$ python -q
>>> import numpy as np
>>> np.set_printoptions(precision=3, suppress=True, linewidth=160, floatmode="fixed")
>>> tidy = lambda a: np.round(a, 3) + 0
>>> A = np.array([[-9, -9, -6, -6, -8, 3],
...     [0, 5, -7, -2, 7, -8],
...     [0, 0, -6, 5, 0, -2],
...     [0, 0, 0, -8, -8, 0],
...     [0, 0, 0, 0, -2, 0],
...     [0, 0, 0, 0, 0, -8]])
>>> # triangular, det is the product of the diagonal
>>> x = np.array([-5, -1, -3, 3, -1, 6])
>>> target = A @ x
>>> b, lr = np.zeros(6), 1 / np.linalg.norm(A, 2) ** 2
>>> for i in range(50):
...     b -= lr * A.T @ (A @ b - target)
...     if i % 10 == 0: print(i, round(np.linalg.norm(A @ b - target), 3))
... 
0 53.654
10 7.183
20 3.087
30 1.82
40 1.421
>>> tidy(b)
array([-2.816, -2.981, -3.530,  2.361, -0.369,  5.963])
>>> A @ A
array([[ 81,  36, 153,  90,  73,  33],
       [  0,  25,   7, -29,  37,  38],
       [  0,   0,  36, -70, -40,  28],
       [  0,   0,   0,  64,  80,   0],
       [  0,   0,   0,   0,   4,   0],
       [  0,   0,   0,   0,   0,  64]])
>>> tidy(np.sort(np.linalg.eigvals(A)))
array([-9.000, -8.000, -8.000, -6.000, -2.000,  5.000])
>>> np.linalg.cond(A) > 100
np.False_
>>> round(np.log10(np.linalg.cond(A)))
2
>>> print(tidy(np.abs(np.linalg.svd(A)[2][-1])))
[0.706 0.623 0.181 0.205 0.196 0.003]
>>> np.linalg.matrix_rank(A, rtol=0.1)
np.int64(5)
>>> tidy(np.linalg.norm(A, 2) / np.linalg.norm(A))
np.float64(0.731)
>>> tidy(np.linalg.norm(A, axis=0))
array([ 9.000, 10.296, 11.000, 11.358, 13.454, 11.874])
>>> A[2] @ A[1]
np.int64(48)
>>> tidy(np.linalg.norm(A[2], 1)), tidy(np.linalg.norm(A[2], np.inf))
(np.float64(13.0), np.float64(6.0))
>>> x = np.array([1, 2, 3, -1, 4, 2])
>>> target = A @ x
>>> target
array([-65,   3, -27, -24,  -8, -16])
>>> tidy(np.linalg.solve(A, 5 * target))
array([ 5.000, 10.000, 15.000, -5.000, 20.000, 10.000])
>>> tidy(np.linalg.solve(A, A[:, 5]))
array([0.000, 0.000, 0.000, 0.000, 0.000, 1.000])
>>> arr = np.tril(np.array([[0, 0, -1, -2], [0, 1, 0, 0], [-1, -1, 1, 2], [0, -2, 0, 0]]), -1) + np.eye(4, dtype=int)
>>> arr
array([[ 1,  0,  0,  0],
       [ 0,  1,  0,  0],
       [-1, -1,  1,  0],
       [ 0, -2,  0,  1]])
>>> (arr + arr.T) / 2
array([[ 1.000,  0.000, -0.500,  0.000],
       [ 0.000,  1.000, -0.500, -1.000],
       [-0.500, -0.500,  1.000,  0.000],
       [ 0.000, -1.000,  0.000,  1.000]])
>>> np.trace(arr)
np.int64(4)
>>> arr @ arr
array([[ 1,  0,  0,  0],
       [ 0,  1,  0,  0],
       [-2, -2,  1,  0],
       [ 0, -4,  0,  1]])
>>> x = np.array([3, 2, 1, 0])
>>> target = arr @ x
>>> target
array([ 3,  2, -4, -4])
>>> tidy(np.linalg.solve(arr.T, arr[0]))
array([1.000, 0.000, 0.000, 0.000])
>>> tidy(np.linalg.solve(arr, target))
array([3.000, 2.000, 1.000, 0.000])
